% ipython --no-banner

In [1]: import numpy as np

In [2]: np.set_printoptions(precision=1, suppress=True, linewidth=200)

In [3]: J = np.load("case9.npy")

In [4]: print(J)
[[ 5  0  0  3]
 [ 4  1  0  3]
 [ 3  3  0  3]
 [ 4  1  6  3]
 [ 1  7  0  3]
 [ 4  1  2  3]
 [ 0 11  2  3]
 [ 0  9  4  3]
 [ 0 11  0  3]
 [ 2  5  0  3]
 [ 4  1  4  3]
 [ 0  9  0  3]
 [ 1  7  4  3]
 [ 1  7  0  3]]

In [5]: t = np.radians(15)

In [6]: Rm = np.eye(4)

In [7]: Rm[3, 3] = Rm[0, 0] = np.cos(t)

In [8]: Rm[3, 0], Rm[0, 3] = -np.sin(t), np.sin(t)

In [9]: print(Rm)
[[ 1.   0.   0.   0.3]
 [ 0.   1.   0.   0. ]
 [ 0.   0.   1.   0. ]
 [-0.3  0.   0.   1. ]]

In [10]: Y = J @ Rm.T

In [11]: print(np.allclose(np.linalg.norm(J, axis=1), np.linalg.norm(Y, axis=1)))
True

In [12]: print(Y)
[[ 5.6  0.   0.   1.6]
 [ 4.6  1.   0.   1.9]
 [ 3.7  3.   0.   2.1]
 [ 4.6  1.   6.   1.9]
 [ 1.7  7.   0.   2.6]
 [ 4.6  1.   2.   1.9]
 [ 0.8 11.   2.   2.9]
 [ 0.8  9.   4.   2.9]
 [ 0.8 11.   0.   2.9]
 [ 2.7  5.   0.   2.4]
 [ 4.6  1.   4.   1.9]
 [ 0.8  9.   0.   2.9]
 [ 1.7  7.   4.   2.6]
 [ 1.7  7.   0.   2.6]]

In [13]: print(np.allclose(J @ J.T, Y @ Y.T))
True

In [14]: print(np.linalg.svd(J, compute_uv=False), np.linalg.svd(Y, compute_uv=False))
[26.7 12.3  6.9  0.6] [26.7 12.3  6.9  0.6]

In [15]: print(round(np.log10(np.linalg.cond(J))))
2

In [16]: print([round(float(x), 1) for x in np.linalg.svd(J, compute_uv=False)[:3]])
[26.7, 12.3, 6.9]

In [17]: print(round(np.linalg.norm(J, 2) / np.linalg.norm(J), 1))
0.9

In [18]: print(np.round(np.abs(np.linalg.svd(J)[2][-1]), 1) + 0)
[0.5 0.2 0.  0.8]

In [19]: print(np.linalg.cond(J) > 100)
False

In [20]: print(np.linalg.matrix_rank(J, rtol=0.1))
3

In [21]: Y = np.array([[2, 1, 3, 0, 2, 0],
    ...:     [2, 0, 3, 0, 0, 3],
    ...:     [3, 1, 0, 0, 3, 1],
    ...:     [0, 0, 2, 0, 0, 1],
    ...:     [2, 3, 0, 3, 1, 2],
    ...:     [2, 0, 3, 1, 3, 0]])

In [22]: mat = np.tril(Y)

In [23]: print(mat)
[[2 0 0 0 0 0]
 [2 0 0 0 0 0]
 [3 1 0 0 0 0]
 [0 0 2 0 0 0]
 [2 3 0 3 1 0]
 [2 0 3 1 3 0]]

In [24]: x = np.array([1, -1, 3, 1, 1, 2])

In [25]: h = np.maximum(mat @ x, 0)

In [26]: print(np.maximum(mat @ x, 0) - np.maximum(-mat @ x, 0))
[ 2  2  2  6  3 15]

In [27]: print(h)
[ 2  2  2  6  3 15]

In [28]: print(np.tanh(mat @ x))
[1. 1. 1. 1. 1. 1.]

In [29]: print(mat * (h > 1e-9)[:, None])
[[2 0 0 0 0 0]
 [2 0 0 0 0 0]
 [3 1 0 0 0 0]
 [0 0 2 0 0 0]
 [2 3 0 3 1 0]
 [2 0 3 1 3 0]]

In [30]: m1 = np.load("dump.npy")

In [31]: print(m1.round(1) + 0)
[[ 1.   0.   0.   0.  -0.1 -0.1  0.1]
 [ 0.   1.   0.   0.  -0.1 -0.1  0.1]
 [ 0.   0.   0.9 -0.1  0.3  0.2 -0.3]
 [ 0.   0.  -0.1  0.9  0.3  0.2 -0.3]
 [-0.1 -0.1  0.3  0.3  0.3 -0.5  0.7]
 [-0.1 -0.1  0.2  0.2 -0.5  0.7  0.5]
 [ 0.1  0.1 -0.3 -0.3  0.7  0.5  0.3]]

In [32]: rng = np.random.default_rng(26069)

In [33]: lab = rng.permutation(7)

In [34]: Y = m1[:, lab] * rng.choice([-1, 1], 7)

In [35]: print(Y.round(1) + 0)
[[-0.1 -0.1  0.1  0.   0.   1.   0. ]
 [-0.1 -0.1  0.1  0.   0.   0.   1. ]
 [ 0.2  0.3 -0.3  0.1  0.9  0.   0. ]
 [ 0.2  0.3 -0.3 -0.9 -0.1  0.   0. ]
 [-0.5  0.3  0.7 -0.3  0.3 -0.1 -0.1]
 [ 0.7 -0.5  0.5 -0.2  0.2 -0.1 -0.1]
 [ 0.5  0.7  0.3  0.3 -0.3  0.1  0.1]]

In [36]: left, _, Vh = np.linalg.svd(m1.T @ Y)

In [37]: print(lab)
[5 4 6 3 2 0 1]

In [38]: print(np.round(left @ Vh, 1) + 0)
[[ 0.  0.  0.  0.  0.  1.  0.]
 [ 0.  0.  0.  0.  0.  0.  1.]
 [ 0.  0.  0.  0.  1.  0.  0.]
 [ 0.  0.  0. -1.  0.  0.  0.]
 [ 0.  1.  0.  0.  0.  0.  0.]
 [ 1.  0.  0.  0.  0.  0.  0.]
 [ 0.  0.  1.  0.  0.  0.  0.]]
